$ ipython --no-banner

In [1]: import numpy as np

In [2]: np.set_printoptions(precision=3, suppress=True, linewidth=140)

In [3]: m1 = np.loadtxt("layer8.csv", delimiter=",")

In [4]: print(m1)
[[ 1.     0.     0.     0.     0.   ]
 [ 0.     0.809  0.588  0.     0.   ]
 [ 0.    -0.588  0.809  0.     0.   ]
 [ 0.     0.     0.     1.     0.   ]
 [ 0.     0.     0.     0.     1.   ]]

In [5]: x = np.array([4, 5, 3, 1, 5])

In [6]: print([p for p in range(1, 25) if np.allclose(np.linalg.matrix_power(m1, p), np.eye(5))])
[10, 20]

In [7]: print(np.abs(np.linalg.eigvals(m1)))
[1. 1. 1. 1. 1.]

In [8]: np.sort(np.abs(np.degrees(np.angle(np.linalg.eigvals(m1)))))
Out[8]: array([ 0.,  0.,  0., 36., 36.])

In [9]: print(np.round(np.linalg.det(m1), 3))
1.0

In [10]: np.round(np.linalg.det(2 * m1), 3), np.round(np.linalg.det(m1), 3)
Out[10]: (np.float64(32.0), np.float64(1.0))

In [11]: round(float(np.linalg.det(m1[::-1])), 3)
Out[11]: 1.0

In [12]: np.kron(np.eye(2, dtype=int), m1)
Out[12]: 
array([[ 1.   ,  0.   ,  0.   ,  0.   ,  0.   ,  0.   ,  0.   ,  0.   ,  0.   ,  0.   ],
       [ 0.   ,  0.809,  0.588,  0.   ,  0.   ,  0.   ,  0.   ,  0.   ,  0.   ,  0.   ],
       [ 0.   , -0.588,  0.809,  0.   ,  0.   ,  0.   , -0.   ,  0.   ,  0.   ,  0.   ],
       [ 0.   ,  0.   ,  0.   ,  1.   ,  0.   ,  0.   ,  0.   ,  0.   ,  0.   ,  0.   ],
       [ 0.   ,  0.   ,  0.   ,  0.   ,  1.   ,  0.   ,  0.   ,  0.   ,  0.   ,  0.   ],
       [ 0.   ,  0.   ,  0.   ,  0.   ,  0.   ,  1.   ,  0.   ,  0.   ,  0.   ,  0.   ],
       [ 0.   ,  0.   ,  0.   ,  0.   ,  0.   ,  0.   ,  0.809,  0.588,  0.   ,  0.   ],
       [ 0.   , -0.   ,  0.   ,  0.   ,  0.   ,  0.   , -0.588,  0.809,  0.   ,  0.   ],
       [ 0.   ,  0.   ,  0.   ,  0.   ,  0.   ,  0.   ,  0.   ,  0.   ,  1.   ,  0.   ],
       [ 0.   ,  0.   ,  0.   ,  0.   ,  0.   ,  0.   ,  0.   ,  0.   ,  0.   ,  1.   ]])

In [13]: round(float(np.linalg.det(m1.T)), 3)
Out[13]: 1.0

In [14]: np.poly(m1)
Out[14]: array([ 1.   , -4.618,  8.854, -8.854,  4.618, -1.   ])

In [15]: np.linalg.eigvals(m1)
Out[15]: array([0.809+0.588j, 0.809-0.588j, 1.   +0.j   , 1.   +0.j   , 1.   +0.j   ])

In [16]: round(float(np.einsum("ij,ji->", m1, m1)), 3)
Out[16]: 3.618

In [17]: round(np.einsum("ii->", m1), 3)
Out[17]: np.float64(4.618)
